$ python3 -q
>>> import numpy as np
>>> np.set_printoptions(precision=3, suppress=True, linewidth=100)
>>> def tidy(a):
...     return np.round(a, 3) + 0
... 
>>> X = np.load("block15.npy")
>>> X
array([[8, 2, 6, 6],
       [4, 1, 3, 3],
       [4, 1, 3, 3]])
>>> # columns 2 and 3 are equal
>>> left, sv, Vt = np.linalg.svd(X)
>>> np.argmax(sv[:-1] / (sv[1:] + 1e-6)) + 1
np.int64(1)
>>> tidy(sv)
array([14.491,  0.   ,  0.   ])
>>> Y = left[:, :1] @ np.diag(sv[:1]) @ Vt[:1]
>>> tidy(np.linalg.norm(X - Y) / np.linalg.norm(X))
np.float64(0.0)
>>> vec = np.array([0, 2, 0, 3])
>>> a = np.maximum(X @ vec, 0)
>>> X * (a > 1e-9)[:, None]
array([[8, 2, 6, 6],
       [4, 1, 3, 3],
       [4, 1, 3, 3]])
>>> np.flatnonzero(a > 1e-9)
array([0, 1, 2])
>>> np.linalg.cond(X) > 100
np.True_
>>> [round(float(x), 3) for x in np.linalg.svd(X, compute_uv=False)[:3]]
[14.491, 0.0, 0.0]
>>> np.argsort(-np.linalg.norm(X, axis=0).round(6), kind="stable")[:3]
array([0, 2, 3])
>>> left, sv, Vt = np.linalg.svd(X)
>>> vecs = Vt[:(sv > 1e-8).sum()]
>>> rng = np.random.default_rng(68)
>>> vec = X[1] + 2 * X[0] + rng.integers(2) * np.eye(4)[2]
>>> vec
array([20.,  5., 15., 15.])
>>> np.allclose(vecs.T @ vecs @ vec, vec)
True
>>> tidy(vecs.T @ vecs)
array([[0.457, 0.114, 0.343, 0.343],
       [0.114, 0.029, 0.086, 0.086],
       [0.343, 0.086, 0.257, 0.257],
       [0.343, 0.086, 0.257, 0.257]])
>>> rk = np.linalg.matrix_rank(X)
>>> rk
np.int64(1)
>>> null = np.linalg.svd(X)[2][rk:].T
>>> np.allclose(X @ null, 0)
True
>>> tidy(null @ null.T)
array([[ 0.543, -0.114, -0.343, -0.343],
       [-0.114,  0.971, -0.086, -0.086],
       [-0.343, -0.086,  0.743, -0.257],
       [-0.343, -0.086, -0.257,  0.743]])
>>> M = np.array([[-3, -3, -3], [-3, -6, -6], [-3, -6, -9]])
>>> np.all(np.linalg.eigvalsh(M) > 0)
np.False_
>>> J = np.load("sample6.npy")
>>> J
array([[ 0, -5, -9],
       [ 0, 40, 72],
       [ 0, 40, 72]])
>>> np.argsort(-np.linalg.norm(J, axis=0).round(6), kind="stable")[:3]
array([2, 1, 0])
>>> np.linalg.matrix_rank(J, rtol=0.1)
np.int64(1)
>>> [round(float(x), 3) for x in np.linalg.svd(J, compute_uv=False)[:3]]
[116.936, 0.0, 0.0]
>>> np.linalg.cond(J) > 100
np.True_
>>> hat = np.triu(np.array([[-3, 3, 3], [0, 1, 0], [3, -2, -3]]), 1) + np.eye(3)
>>> Y = hat @ J @ np.linalg.inv(hat)
>>> Y
array([[  0., 235., 423.],
       [  0.,  40.,  72.],
       [  0.,  40.,  72.]])
>>> np.trace(Y), np.trace(J)
(np.float64(112.0), np.int64(112))
>>> hat @ J - J @ hat
array([[  0., 240., 432.],
       [  0.,   0.,   0.],
       [  0.,   0.,   0.]])
>>> tidy(np.linalg.det(Y))
np.float64(0.0)
>>> np.linalg.matrix_rank(Y)
np.int64(1)
>>> T = np.stack([J, 4 * J, J[::-1]])
>>> np.linalg.matrix_rank(T)
array([1, 1, 1])
>>> tidy(np.linalg.det(T))
array([0., 0., 0.])
>>> left, sv, Vt = np.linalg.svd(J, full_matrices=False)
>>> np.allclose(left * sv @ Vt, J)
True
>>> np.abs(left[:, 0]).round(6).argmax()
np.int64(1)
>>> left.shape, sv.shape, Vt.shape
((3, 3), (3,), (3, 3))
>>> tidy(left.T @ left)
array([[1., 0., 0.],
       [0., 1., 0.],
       [0., 0., 1.]])
>>> tidy(sv)
array([116.936,   0.   ,   0.   ])
>>> def softmax(z):
...     e = np.exp(z - z.max(axis=-1, keepdims=True))
...     return e / e.sum(axis=-1, keepdims=True)
... 
>>> tidy(softmax(10 * J[0]))
array([1., 0., 0.])
>>> tidy(softmax(J[0] + 4))
array([0.993, 0.007, 0.   ])
>>> att = J @ J.T / np.sqrt(3)
>>> softmax(att + np.triu(np.full(att.shape, -np.inf), 1))
array([[1. , 0. , 0. ],
       [0. , 1. , 0. ],
       [0. , 0.5, 0.5]])
>>> tidy(softmax(att))
array([[1. , 0. , 0. ],
       [0. , 0.5, 0.5],
       [0. , 0.5, 0.5]])
>>> softmax(att)[0] @ J
array([ 0., -5., -9.])
>>> F = np.loadtxt("w.csv", delimiter=",")
>>> F
array([[ 10.966, -15.891,   3.006],
       [ -4.033, -13.015,   2.889],
       [ 21.979,  -9.023,   1.025]])
>>> left, sv, Vt = np.linalg.svd(F, full_matrices=False)
>>> tidy(Vt @ Vt.T)
array([[1., 0., 0.],
       [0., 1., 0.],
       [0., 0., 1.]])
>>> tidy(np.cumsum(sv ** 2) / np.sum(sv ** 2))
array([0.786, 1.   , 1.   ])
>>> tidy(np.abs(Vt[0]))
array([0.759, 0.643, 0.107])
>>> (sv > 1e-8).sum()
np.int64(3)
>>> tidy(left.T @ F @ Vt.T)
array([[29.949,  0.   ,  0.   ],
       [ 0.   , 15.634,  0.   ],
       [ 0.   ,  0.   ,  0.073]])
>>> ev, vecs = np.linalg.eig(F)
>>> tidy(np.sort(np.linalg.eigvals(np.linalg.inv(F))))
array([-7.3  , -0.062,  0.065])
>>> tidy(np.sort(np.linalg.eigvals(F @ F)))
array([  0.019, 235.424, 263.431])
>>> cov = F.T @ F
>>> tidy(np.linalg.svd(F, compute_uv=False) ** 2)
array([896.94 , 244.411,   0.005])
>>> tidy(np.diag(cov))
array([619.595, 503.329,  18.433])
>>> tidy(np.linalg.eigvalsh(cov)[::-1])
array([896.94 , 244.411,   0.005])
>>> vec = np.array([3, 2, 0])
>>> rhs = F @ vec
>>> c, lr = np.zeros(3), 1 / np.linalg.norm(F, 2) ** 2
>>> for i in range(8):
...     c -= lr * F.T @ (F @ c - rhs)
...     if i % 2 == 0: print(i, round(np.linalg.norm(F @ c - rhs), 3))
... 
0 38.964
2 20.622
4 10.915
6 5.777
>>> tidy(c)
array([ 2.805,  1.691, -0.47 ])
>>> A = np.load("run10.npy")
>>> A
array([[0.3, 1. , 2. ],
       [2. , 2.3, 0. ],
       [0. , 1. , 2.3]])
>>> hat = np.triu(np.array([[2, 2, 0], [3, 2, 0], [0, 3, 2]]), 1) + np.eye(3)
>>> Y = hat @ A @ np.linalg.inv(hat)
>>> tidy(np.poly(Y))
array([ 1.   , -4.9  ,  4.67 , -0.987])
>>> tidy(np.trace(Y)), tidy(np.trace(A))
(np.float64(4.9), np.float64(4.9))
>>> data = np.load("mat.npy")
>>> data
array([[0., 1., 1., 0.],
       [1., 0., 0., 0.],
       [1., 0., 0., 0.],
       [0., 0., 0., 0.]])
>>> # symmetric
>>> np.trace(data @ data @ data) // 6
np.float64(0.0)
>>> L = np.diag(data.sum(axis=1)) - data
>>> L
array([[ 2., -1., -1.,  0.],
       [-1.,  1.,  0.,  0.],
       [-1.,  0.,  1.,  0.],
       [ 0.,  0.,  0.,  0.]])
>>> round(np.linalg.det(L[1:, 1:]))
0
>>> mat = np.loadtxt("a.csv", delimiter=",")
>>> mat
array([[  0.,  12., -18.,  12.],
       [  0.,  10., -15.,  10.],
       [  0.,   0.,   0.,   0.]])
>>> W = np.array([[-3, 7, -2, 5, -1],
...     [-9, 8, -6, 9, -4],
...     [-9, 2, 3, -1, 7],
...     [-3, 1, 8, 6, 2]])
>>> c = np.array([1, 1, -3, 2, -3])
>>> act = np.maximum(mat @ W + c, 0)
>>> (act > 0).astype(int)
array([[1, 1, 0, 1, 0],
       [1, 1, 0, 1, 0],
       [1, 1, 0, 1, 0]])
>>> np.linalg.matrix_rank(act)
np.int64(2)
>>> (act > 0).mean(axis=0)
array([1., 1., 0., 1., 0.])
>>> cent = np.array([[2, -2], [-1, -2], [-2, -2], [2, 2], [0, 2]])
>>> act @ cent
array([[365., 216.],
       [305., 180.],
       [  5.,   0.]])
